% python3 -q
>>> import numpy as np
>>> np.set_printoptions(precision=3, suppress=True, linewidth=120, floatmode="fixed")
>>> m1 = -1 * np.eye(4) + np.ones((4, 4))
>>> m1
array([[0.000, 1.000, 1.000, 1.000],
       [1.000, 0.000, 1.000, 1.000],
       [1.000, 1.000, 0.000, 1.000],
       [1.000, 1.000, 1.000, 0.000]])
>>> # equal to its transpose
>>> vals, vecs = np.linalg.eigh(m1)
>>> np.abs(vecs[:, -1]).round(6).argmax()
np.int64(0)
>>> vals
array([-1.000, -1.000, -1.000,  3.000])
>>> print(np.linalg.eigvalsh(m1 + 3 * np.eye(4)))
[2.000 2.000 2.000 6.000]
>>> np.round(vecs.T @ m1 @ vecs, 3) + 0
array([[-1.000,  0.000,  0.000,  0.000],
       [ 0.000, -1.000,  0.000,  0.000],
       [ 0.000,  0.000, -1.000,  0.000],
       [ 0.000,  0.000,  0.000,  3.000]])
>>> print(np.round(vecs @ np.diag(vals) @ vecs.T, 3) + 0)
[[0.000 1.000 1.000 1.000]
 [1.000 0.000 1.000 1.000]
 [1.000 1.000 0.000 1.000]
 [1.000 1.000 1.000 0.000]]
>>> np.unique(vals.round(6) + 0, return_counts=True)[1]
array([3, 1])
>>> print([round(float(np.linalg.det(m1[:i, :i])), 2) + 0 for i in range(1, 5)])
[0.0, -1.0, 2.0, -3.0]
>>> np.round(np.linalg.eigvalsh(m1).min(), 3)
np.float64(-1.0)
>>> np.all(np.linalg.eigvalsh(m1) > 0)
np.False_
>>> vals, vecs = np.linalg.eigh(m1)
>>> x0 = np.array([-2, 0, 0, 2])
>>> np.abs(m1).sum(axis=1).max(), np.abs(vals).max()
(np.float64(3.0), np.float64(3.0))
>>> th = np.radians(36)
>>> Rm = np.eye(4)
>>> Rm[0, 0] = Rm[1, 1] = np.cos(th)
>>> Rm[0, 1], Rm[1, 0] = -np.sin(th), np.sin(th)
>>> Rm
array([[ 0.809, -0.588,  0.000,  0.000],
       [ 0.588,  0.809,  0.000,  0.000],
       [ 0.000,  0.000,  1.000,  0.000],
       [ 0.000,  0.000,  0.000,  1.000]])
>>> B = m1 @ Rm.T
>>> np.allclose(m1 @ m1.T, B @ B.T)
True
>>> np.allclose(np.linalg.norm(m1, axis=1), np.linalg.norm(B, axis=1))
True
>>> print(np.abs(B - m1).max(axis=0))
[0.779 0.588 0.000 0.000]
>>> round(float(np.linalg.det(Rm)), 3), round(np.trace(Rm), 3)
(1.0, np.float64(3.618))
>>> np.linalg.svd(m1, compute_uv=False), np.linalg.svd(B, compute_uv=False)
(array([3.000, 1.000, 1.000, 1.000]), array([3.000, 1.000, 1.000, 1.000]))
>>> B
array([[-0.588,  0.809,  1.000,  1.000],
       [ 0.809,  0.588,  1.000,  1.000],
       [ 0.221,  1.397,  0.000,  1.000],
       [ 0.221,  1.397,  1.000,  0.000]])
